In [1]: import numpy as np

In [2]: np.set_printoptions(suppress=True, linewidth=200)

In [3]: def rnd(a):
   ...:     return np.round(a, 2) + 0
   ...: 

In [4]: W0 = np.load("mat.npy")

In [5]: print(W0)
[[-21.37 -17.94  20.42  18.74]
 [-20.41 -21.28  20.58  20.86]
 [-19.22 -20.24  17.92  22.14]
 [-18.35 -20.27  17.77  20.6 ]
 [-20.09 -20.35  19.56  19.25]
 [-18.02 -18.58  18.85  20.25]
 [-20.45 -20.45  20.98  19.19]
 [-20.68 -19.38  20.14  20.97]
 [-20.3  -21.15  20.29  19.74]
 [-20.06 -20.02  19.44  19.51]
 [-21.69 -19.67  22.26  21.45]
 [-21.84 -20.08  20.68  21.06]
 [-20.45 -19.37  19.42  21.1 ]
 [-20.51 -21.07  19.7   19.63]
 [-19.79 -20.2   20.2   19.74]
 [-22.12 -19.95  19.65  19.1 ]
 [-21.27 -20.82  20.24  21.23]
 [-20.61 -20.01  19.64  23.31]
 [-18.69 -17.49  20.42  18.38]
 [-19.67 -20.46  18.78  21.69]
 [-19.31 -19.93  21.97  20.23]
 [-19.81 -20.42  22.11  19.26]
 [-19.57 -18.68  18.69  20.83]
 [-20.3  -19.61  19.19  19.79]
 [-21.78 -18.52  19.13  21.27]
 [-19.76 -18.82  20.71  20.22]
 [-22.83 -20.92  19.31  19.38]
 [-21.17 -20.21  19.37  19.76]
 [-20.84 -18.9   19.46  22.92]
 [-21.91 -19.72  19.42  19.95]
 [-20.37 -19.93  21.03  21.27]
 [-18.21 -21.09  19.02  19.6 ]
 [-18.01 -20.07  19.72  18.66]
 [-20.07 -20.65  19.95  18.16]
 [-19.33 -19.96  19.17  19.56]
 [-18.51 -20.93  20.43  21.86]
 [-19.11 -17.99  20.58  19.89]
 [-20.29 -19.36  19.64  19.18]
 [-19.85 -18.47  19.74  18.78]
 [-19.45 -19.83  20.34  20.79]
 [-17.15 -21.02  20.98  18.99]
 [-18.91 -20.32  18.75  19.51]
 [-20.1  -19.86  19.36  20.46]
 [-21.56 -20.76  20.95  18.76]
 [-19.52 -19.91  19.54  19.48]
 [-19.96 -18.3   19.46  20.47]
 [-20.08 -18.97  19.72  21.91]]

In [6]: [round(float(x), 2) for x in np.linalg.svd(W0, compute_uv=False)[:3]]
Out[6]: [274.25, 7.99, 7.33]

In [7]: np.argsort(-np.linalg.norm(W0, axis=0).round(6), kind="stable")[:3]
Out[7]: array([3, 0, 2])

In [8]: rnd(np.linalg.norm(W0, 2) / np.linalg.norm(W0))
Out[8]: np.float64(1.0)

In [9]: rnd(np.abs(np.linalg.svd(W0)[2][-1]))
Out[9]: array([0.27, 0.63, 0.71, 0.19])

In [10]: Xc = (W0 - W0.mean(axis=0)) / W0.std(axis=0)

In [11]: np.argwhere(np.abs(Xc) > 2)
Out[11]: 
array([[ 0,  1],
       [ 2,  2],
       [ 3,  2],
       [10,  2],
       [17,  3],
       [18,  1],
       [20,  2],
       [21,  2],
       [26,  0],
       [28,  3],
       [40,  0]])

In [12]: beta = np.linalg.lstsq(np.delete(Xc, 1, axis=1), Xc[:, 1])[0]

In [13]: print(np.abs(beta).argmax())
1

In [14]: D = np.linalg.norm(W0[:, None] - W0[None], axis=-1)

In [15]: print(D.shape)
(47, 47)

In [16]: feats = np.load("x.npy")

In [17]: print(feats)
[[-2 -1  0  1  2  3  4  5  6  7]
 [ 8  9 10 11 12 13 14 15 16 17]
 [18 19 20 21 22 23 24 25 26 27]
 [28 29 30 31 32 33 34 35 36 37]
 [38 39 40 41 42 43 44 45 46 47]]

In [18]: rnd(feats @ np.linalg.pinv(feats) @ feats)
Out[18]: 
array([[-2., -1.,  0.,  1.,  2.,  3.,  4.,  5.,  6.,  7.],
       [ 8.,  9., 10., 11., 12., 13., 14., 15., 16., 17.],
       [18., 19., 20., 21., 22., 23., 24., 25., 26., 27.],
       [28., 29., 30., 31., 32., 33., 34., 35., 36., 37.],
       [38., 39., 40., 41., 42., 43., 44., 45., 46., 47.]])

In [19]: rnd(np.trace(np.linalg.pinv(feats) @ feats))
Out[19]: np.float64(2.0)

In [20]: np.unique(feats.round(6), axis=0).shape
Out[20]: (5, 10)

In [21]: rk = np.linalg.matrix_rank(feats)

In [22]: rk
Out[22]: np.int64(2)

In [23]: N = np.linalg.svd(feats)[2][rk:].T

In [24]: print(np.linalg.matrix_rank(feats.T @ feats), np.linalg.matrix_rank(feats @ feats.T))
2 2

In [25]: [int(np.linalg.matrix_rank(feats[:i])) for i in range(1, len(feats) + 1)]
Out[25]: [1, 2, 2, 2, 2]

In [26]: N.shape
Out[26]: (10, 8)

In [27]: [int(np.linalg.matrix_rank(np.delete(feats, i, axis=0))) for i in range(5)]
Out[27]: [2, 2, 2, 2, 2]

In [28]: [int(np.linalg.matrix_rank(feats[:, :j + 1])) for j in range(10)]
Out[28]: [1, 2, 2, 2, 2, 2, 2, 2, 2, 2]

In [29]: x0 = np.array([2, -1, -2, 0, 1, -2, -3, -2, 2, 3])

In [30]: h = np.maximum(feats @ x0, 0)

In [31]: np.maximum(feats @ (3 * x0), 0)
Out[31]: array([12,  0,  0,  0,  0])

In [32]: feats * (h > 1e-9)[:, None]
Out[32]: 
array([[-2, -1,  0,  1,  2,  3,  4,  5,  6,  7],
       [ 0,  0,  0,  0,  0,  0,  0,  0,  0,  0],
       [ 0,  0,  0,  0,  0,  0,  0,  0,  0,  0],
       [ 0,  0,  0,  0,  0,  0,  0,  0,  0,  0],
       [ 0,  0,  0,  0,  0,  0,  0,  0,  0,  0]])

In [33]: rnd(np.tanh(feats @ x0))
Out[33]: array([ 1., -1., -1., -1., -1.])

In [34]: feats.T @ h
Out[34]: array([-8, -4,  0,  4,  8, 12, 16, 20, 24, 28])

In [35]: np.maximum(feats @ x0, 0) - np.maximum(-feats @ x0, 0)
Out[35]: array([  4, -16, -36, -56, -76])

In [36]: r0, v = feats[3], feats[0]

In [37]: r0 @ r0
Out[37]: np.int64(10645)

In [38]: print(r0 @ v)
895

In [39]: p = (r0 @ v) / (r0 @ r0) * r0

In [40]: rnd((v - p) @ r0)
Out[40]: np.float64(0.0)

In [41]: rnd(p)
Out[41]: array([2.35, 2.44, 2.52, 2.61, 2.69, 2.77, 2.86, 2.94, 3.03, 3.11])

In [42]: rnd(np.linalg.norm(r0 + v) ** 2 + np.linalg.norm(r0 - v) ** 2)
Out[42]: np.float64(21580.0)

In [43]: np.outer(r0, v)
Out[43]: 
array([[-56, -28,   0,  28,  56,  84, 112, 140, 168, 196],
       [-58, -29,   0,  29,  58,  87, 116, 145, 174, 203],
       [-60, -30,   0,  30,  60,  90, 120, 150, 180, 210],
       [-62, -31,   0,  31,  62,  93, 124, 155, 186, 217],
       [-64, -32,   0,  32,  64,  96, 128, 160, 192, 224],
       [-66, -33,   0,  33,  66,  99, 132, 165, 198, 231],
       [-68, -34,   0,  34,  68, 102, 136, 170, 204, 238],
       [-70, -35,   0,  35,  70, 105, 140, 175, 210, 245],
       [-72, -36,   0,  36,  72, 108, 144, 180, 216, 252],
       [-74, -37,   0,  37,  74, 111, 148, 185, 222, 259]])

In [44]: [round(float(x), 2) for x in np.linalg.svd(feats, compute_uv=False)[:3]]
Out[44]: [188.7, 10.76, 0.0]

In [45]: np.linalg.matrix_rank(feats, rtol=0.1)
Out[45]: np.int64(1)

In [46]: np.linalg.cond(feats) > 100
Out[46]: np.True_

In [47]: print(np.argsort(-np.linalg.norm(feats, axis=0).round(6), kind="stable")[:3])
[9 8 7]

In [48]: E = np.loadtxt("w.csv", delimiter=",")

In [49]: rnd(E)
Out[49]: 
array([[ 0.99,  0.03,  0.01, -0.05,  0.05,  0.01, -0.01, -0.05,  0.01, -0.07, -0.07, -0.03],
       [ 0.03,  0.91, -0.03,  0.15, -0.15, -0.03,  0.03,  0.15, -0.03,  0.21,  0.21,  0.09],
       [ 0.01, -0.03,  0.99,  0.05, -0.05, -0.01,  0.01,  0.05, -0.01,  0.07,  0.07,  0.03],
       [-0.05,  0.15,  0.05,  0.74,  0.26,  0.05, -0.05, -0.26,  0.05, -0.36, -0.36, -0.15],
       [ 0.05, -0.15, -0.05,  0.26,  0.74, -0.05,  0.05,  0.26, -0.05,  0.36,  0.36,  0.15],
       [ 0.01, -0.03, -0.01,  0.05, -0.05,  0.99,  0.01,  0.05, -0.01,  0.07,  0.07,  0.03],
       [-0.01,  0.03,  0.01, -0.05,  0.05,  0.01,  0.99, -0.05,  0.01, -0.07, -0.07, -0.03],
       [-0.05,  0.15,  0.05, -0.26,  0.26,  0.05, -0.05,  0.74,  0.05, -0.36, -0.36, -0.15],
       [ 0.01, -0.03, -0.01,  0.05, -0.05, -0.01,  0.01,  0.05,  0.99,  0.07,  0.07,  0.03],
       [-0.07,  0.21,  0.07, -0.36,  0.36,  0.07, -0.07, -0.36,  0.07,  0.5 , -0.5 , -0.21],
       [-0.07,  0.21,  0.07, -0.36,  0.36,  0.07, -0.07, -0.36,  0.07, -0.5 ,  0.5 , -0.21],
       [-0.03,  0.09,  0.03, -0.15,  0.15,  0.03, -0.03, -0.15,  0.03, -0.21, -0.21,  0.91]])

In [50]: # columns are unit length and at right angles

In [51]: W = np.array([[0, 2, 3],
    ...:     [2, 2, 2],
    ...:     [1, 3, 0],
    ...:     [1, 1, 0],
    ...:     [3, 1, 1],
    ...:     [3, 1, 1],
    ...:     [3, 0, 3],
    ...:     [2, 2, 0],
    ...:     [3, 3, 3],
    ...:     [3, 3, 0],
    ...:     [2, 1, 3],
    ...:     [3, 1, 2]])

In [52]: beta = np.array([2, 0, 1])

In [53]: H = np.maximum(E @ W + beta, 0)

In [54]: rnd((H > 0).mean(axis=0))
Out[54]: array([1.  , 0.75, 0.92])

In [55]: print(np.linalg.matrix_rank(H))
3

In [56]: cent = np.array([[-1, -1], [3, -4], [-5, 4]])

In [57]: print(W @ cent)
[[ -9   4]
 [ -6  -2]
 [  8 -13]
 [  2  -5]
 [ -5  -3]
 [ -5  -3]
 [-18   9]
 [  4 -10]
 [ -9  -3]
 [  6 -15]
 [-14   6]
 [-10   1]]

In [58]: rnd(np.linalg.eigvalsh(E).min())
Out[58]: np.float64(-1.0)

In [59]: np.all(np.linalg.eigvalsh(E) > 0)
Out[59]: np.False_

In [60]: X = np.load("sample4.npy")

In [61]: print(X)
[[ -0.4  -1.7   1.3   0.    0.5   0.1  -0.8]
 [  0.2  -1.1   1.2  -0.3  -0.5   1.4  -1. ]
 [ -0.5  -0.1   1.7  -0.3  -1.   -1.5  -1.1]
 [ -0.5   0.2  -2.5   0.3  -0.3  -0.9  -1.7]
 [  1.   -0.4  -0.7   0.   -1.1   0.6  -1.3]
 [ -0.4   1.6   1.4  -1.9  -1.2   0.1   0.1]
 [ -1.    0.2  -2.7   0.2   2.2   2.6   1.6]
 [  0.7   0.5  -0.5   1.3  -2.1   0.1  -0.1]
 [ -0.5  -0.6   1.2   1.2   0.6   0.8   1.7]
 [ -0.5   0.7   1.6   0.1  -0.5   0.6  -0.5]
 [  1.3  -0.5   0.3  -0.7   1.2   0.7  -0.4]
 [  0.6   0.2  -1.4  -1.2  -3.1  -1.1   0.4]
 [ -0.5  -1.9  -1.1   0.8   2.2  -1.8  -2.1]
 [ -0.2   0.8   0.5   0.6  -0.6  -1.1   0.2]
 [  2.6   0.2  -1.5   0.1   1.1  -0.3   0.4]
 [  0.6  -1.1  -1.2   0.   -0.6   1.4  -1. ]
 [  1.7   1.2  -1.    0.4  -0.8   1.    1. ]
 [ -1.1  -1.3   0.2  -0.4   1.6   0.1   1. ]
 [ -0.4  -2.3   0.8  -0.3  -0.4   0.1  -1.2]
 [  0.3  -1.7  -0.2  -1.4   0.9  -1.    1. ]
 [ -0.4   0.6  -0.7   1.5  -1.3   0.1   0.3]
 [  0.7  -0.4  -1.7   0.8   0.4  -0.2  -1.5]
 [ -0.3  -0.7  -2.3   0.3  -0.4  -2.5  -0.6]
 [  0.8   1.5   0.3   0.3   0.7   0.8   0.4]
 [ -0.1   0.8  -0.1  -0.2   1.7   0.3   0.2]
 [  0.7   1.   -0.1   1.7   0.2   0.4   0.3]
 [  0.5  -0.1   1.3   1.2   0.2   0.5  -0.1]
 [  0.7   0.    2.1  -0.5   0.5   1.1   1.9]
 [ -0.6  -0.5  -0.9  -0.3  -0.1  -1.7   0.3]
 [  1.7  -1.2   0.4  -1.6   1.7  -0.9  -0.6]
 [ 20.   -6.  -14.   -4.    2.  -36.    4. ]
 [ -0.4   1.7  -2.1  -0.8  -1.2  -0.8  -0.2]
 [  0.2  -2.4   1.4  -0.8   0.2  -0.2  -0.8]
 [  0.7   1.3  -0.3  -0.5  -0.8   0.    0.9]
 [  0.4  -0.5  -0.2   0.5   0.2   0.2   0.1]]

In [62]: Xc = X - X.mean(axis=0)

In [63]: evecs = np.linalg.svd(Xc)[2][:1]

In [64]: B = Xc - Xc @ evecs.T @ evecs

In [65]: rnd(B.std(axis=0))
Out[65]: array([0.82, 1.07, 1.13, 0.82, 1.16, 0.55, 0.98])

In [66]: rnd((Xc @ evecs.T).std(axis=0))
Out[66]: array([7.42])

In [67]: print(rnd(np.linalg.norm(B) / np.linalg.norm(Xc)))
0.32
